>>> import numpy as np
>>> from numpy import linalg as LA
>>> np.set_printoptions(suppress=True, linewidth=200)
>>> rd = lambda a: np.round(a, 1) + 0
>>> K = np.load("run12.npy")
>>> K
array([[ 0, -2, -2],
       [-2, -4, -1],
       [-2, -1,  0]])
>>> other = LA.inv(K)
>>> np.allclose(other, K.T)
False
>>> rd(LA.slogdet(K)[0])
np.float64(1.0)
>>> rd(LA.det(K) * LA.det(other))
np.float64(1.0)
>>> data = np.loadtxt("w.csv", delimiter=",")
>>> data
array([[1., 0., 0.],
       [2., 1., 0.],
       [3., 1., 1.]])
>>> x0 = np.array([4, 4, 2])
>>> target = data @ x0
>>> target
array([ 4., 12., 18.])
>>> rd(LA.solve(data, target + data[:, 2]))
array([4., 4., 3.])
>>> rd(LA.solve(data, data[:, 1]))
array([0., 1., 0.])
>>> rd(LA.solve(data, target))
array([4., 4., 2.])
>>> rd(np.sort(LA.eigvals(data)))
array([1., 1., 1.])
>>> [int(LA.matrix_rank(LA.matrix_power(data, p))) for p in range(1, 4)]
[3, 3, 3]
>>> LA.matrix_rank(data - data[0, 0] * np.eye(3))
np.int64(2)
>>> M = np.loadtxt("arr.csv", delimiter=",")
>>> M
array([[-0.6,  0.5, -1.3],
       [ 1.4, -1. ,  2.3],
       [-0.2,  0.3, -0.7],
       [-1.6,  1.2, -2.6],
       [ 1. , -0.7,  1.5],
       [-2.3,  1.5, -2.2],
       [-1.7,  0.8, -1.2],
       [ 1.5, -1.1,  1.7],
       [-1.9,  1.1, -1.8],
       [-3.2,  2.1, -3.5],
       [ 2.2, -1. ,  1. ],
       [ 1.3, -0.5,  0.8],
       [-0.4, -0.4,  1.3]])
>>> Xs = M - M.mean(axis=0)
>>> evecs = LA.svd(Xs)[2][:2]
>>> other = Xs - Xs @ evecs.T @ evecs
>>> rd(other.std(axis=0))
array([0. , 0.1, 0. ])
>>> w1 = np.array([[-2, 3, -1, -3, 0], [1, 1, 0, 0, -1], [1, 2, 2, -3, 2]])
>>> c = np.array([-1, -5, -1, -2, 3])
>>> H = np.maximum(M @ w1 + c, 0)
>>> (H > 0).astype(int)
array([[0, 0, 0, 1, 0],
       [0, 1, 1, 0, 1],
       [0, 0, 0, 1, 1],
       [1, 0, 0, 1, 0],
       [0, 1, 1, 0, 1],
       [1, 0, 0, 1, 0],
       [1, 0, 0, 1, 0],
       [0, 1, 1, 0, 1],
       [1, 0, 0, 1, 0],
       [1, 0, 0, 1, 0],
       [0, 1, 0, 0, 1],
       [0, 0, 0, 0, 1],
       [1, 0, 1, 0, 1]])
>>> Z = np.array([[2, 3], [1, 1], [1, 2], [2, 0], [3, 0]])
>>> (H @ Z).round(6).argmax(axis=1)
array([0, 0, 0, 0, 0, 0, 0, 0, 0, 0, 0, 0, 0])
>>> Xs = (M - M.mean(axis=0)) / M.std(axis=0)
>>> rd(Xs.std(axis=0))
array([1., 1., 1.])
>>> c = LA.lstsq(np.delete(Xs, 0, axis=1), Xs[:, 0])[0]
>>> rd(c)
array([-1.8, -0.8])
>>> x0 = np.array([-2, 0, 1])
>>> (M @ x0).argmax()
np.int64(9)
>>> rd((M * x0).sum(axis=1))
array([-0.1, -0.5, -0.3,  0.6, -0.5,  2.4,  2.2, -1.3,  2. ,  2.9, -3.4, -1.8,  2.1])
>>> M * x0
array([[ 1.2,  0. , -1.3],
       [-2.8, -0. ,  2.3],
       [ 0.4,  0. , -0.7],
       [ 3.2,  0. , -2.6],
       [-2. , -0. ,  1.5],
       [ 4.6,  0. , -2.2],
       [ 3.4,  0. , -1.2],
       [-3. , -0. ,  1.7],
       [ 3.8,  0. , -1.8],
       [ 6.4,  0. , -3.5],
       [-4.4, -0. ,  1. ],
       [-2.6, -0. ,  0.8],
       [ 0.8, -0. ,  1.3]])
>>> F = np.load("dump.npy")
>>> F
array([[2, 1, 2, 1, 2, 1],
       [1, 3, 1, 3, 1, 3],
       [1, 3, 1, 3, 1, 3],
       [2, 1, 2, 1, 2, 1],
       [1, 3, 1, 3, 1, 3],
       [1, 3, 1, 3, 1, 3]])
>>> x0 = np.array([-2, -3, -3, -1, 3, 0])
>>> F @ (2 * x0)
array([-16, -28, -28, -16, -28, -28])
>>> (F @ x0).argmax()
np.int64(0)
>>> np.sign((F @ x0).round(6))
array([-1, -1, -1, -1, -1, -1])
>>> F * x0
array([[-4, -3, -6, -1,  6,  0],
       [-2, -9, -3, -3,  3,  0],
       [-2, -9, -3, -3,  3,  0],
       [-4, -3, -6, -1,  6,  0],
       [-2, -9, -3, -3,  3,  0],
       [-2, -9, -3, -3,  3,  0]])
>>> LA.norm(F @ x0) <= LA.norm(F, 2) * LA.norm(x0) + 1e-9
np.True_
>>> (F - F.T) / 2
array([[ 0. ,  0. ,  0.5, -0.5,  0.5,  0. ],
       [ 0. ,  0. , -1. ,  1. , -1. ,  0. ],
       [-0.5,  1. ,  0. ,  0.5,  0. ,  1. ],
       [ 0.5, -1. , -0.5,  0. , -0.5, -1. ],
       [-0.5,  1. ,  0. ,  0.5,  0. ,  1. ],
       [ 0. ,  0. , -1. ,  1. , -1. ,  0. ]])
>>> assert F == F.T
Traceback (most recent call last):
  File "<python-input-50>", line 1, in <module>
    assert F == F.T
           ^^^^^^^^
ValueError: The truth value of an array with more than one element is ambiguous. Use a.any() or a.all()
>>> np.trace(F)
np.int64(11)
>>> Z = np.sign(np.array([[0, 0, 1, 2], [0, 2, 2, 2], [1, 0, 0, 0], [1, 2, 2, 1]]))
>>> other = (np.tril(Z, -1) + np.eye(4)) @ (np.triu(Z, 1) + np.eye(4))
>>> w = np.array([7, 0, 7, 4])
>>> E = np.rint(other * w @ LA.inv(other)) + 0
>>> E
array([[ 7.,  3.,  3., -3.],
       [-7., -4.,  3.,  4.],
       [ 0.,  3., 10., -3.],
       [-7., -5.,  9.,  5.]])
>>> U, sigma, vt = LA.svd(E)
>>> np.argmax(sigma[:-1] / (sigma[1:] + 1e-6)) + 1
np.int64(3)
>>> other = U[:, :3] @ np.diag(sigma[:3]) @ vt[:3]
>>> rd(LA.norm(E - other) / LA.norm(E))
np.float64(0.0)
>>> rd(other)
array([[ 7.,  3.,  3., -3.],
       [-7., -4.,  3.,  4.],
       [ 0.,  3., 10., -3.],
       [-7., -5.,  9.,  5.]])
>>> U, sigma, vt = LA.svd(E)
>>> evecs = vt[:(sigma > 1e-8).sum()]
>>> rng = np.random.default_rng(11)
>>> x0 = E[1] + 5 * E[3] + rng.integers(2) * np.eye(4)[0]
>>> x0
array([-42., -29.,  48.,  29.])
>>> rd(np.diag(evecs.T @ evecs))
array([1. , 0.5, 1. , 0.5])
>>> rd(LA.norm(x0 - evecs.T @ evecs @ x0))
np.float64(0.0)
>>> rank = LA.matrix_rank(E)
>>> rank
np.int64(3)
>>> null = LA.svd(E)[2][rank:].T
>>> LA.matrix_rank(E.T @ E), LA.matrix_rank(E @ E.T)
(np.int64(3), np.int64(3))
>>> [int(LA.matrix_rank(E[:i])) for i in range(1, len(E) + 1)]
[1, 2, 3, 3]
>>> [int(LA.matrix_rank(E[:, :j + 1])) for j in range(4)]
[1, 2, 3, 3]
>>> rd(E @ null)
array([[0.],
       [0.],
       [0.],
       [0.]])
>>> rd(null[:, 0] / null[np.abs(null[:, 0]).round(6).argmax(), 0])
array([0., 1., 0., 1.])
>>> rd(null @ null.T)
array([[0. , 0. , 0. , 0. ],
       [0. , 0.5, 0. , 0.5],
       [0. , 0. , 0. , 0. ],
       [0. , 0.5, 0. , 0.5]])
>>> [int(LA.matrix_rank(np.delete(E, i, axis=0))) for i in range(4)]
[3, 3, 2, 3]
>>> np.allclose(E @ null, 0)
True
>>> rd(LA.det(2 * E)), rd(LA.det(E))
(np.float64(0.0), np.float64(0.0))
>>> labels = rng.permutation(4)
>>> labels
array([1, 3, 2, 0])
>>> other = E[labels][:, labels]
>>> np.allclose(other, E)
False
>>> np.diag(other)
array([-4.,  5., 10.,  7.])
>>> other
array([[-4.,  4.,  3., -7.],
       [-5.,  5.,  9., -7.],
       [ 3., -3., 10.,  0.],
       [ 3., -3.,  3.,  7.]])
>>> rd(LA.det(other)), rd(LA.det(E[labels]))
(np.float64(0.0), np.float64(0.0))
>>> m1 = np.array([[-2, 2, 0], [-2, 0, 2], [1, -1, 0]])
>>> m1[-1] = m1[0] + -3 * m1[1]
>>> m1
array([[-2,  2,  0],
       [-2,  0,  2],
       [ 4,  2, -6]])
>>> labels = rng.permutation(3)
>>> labels
array([0, 1, 2])
>>> other = m1[labels][:, labels]
>>> np.diag(other)
array([-2,  0, -6])
>>> np.allclose(other, m1)
True
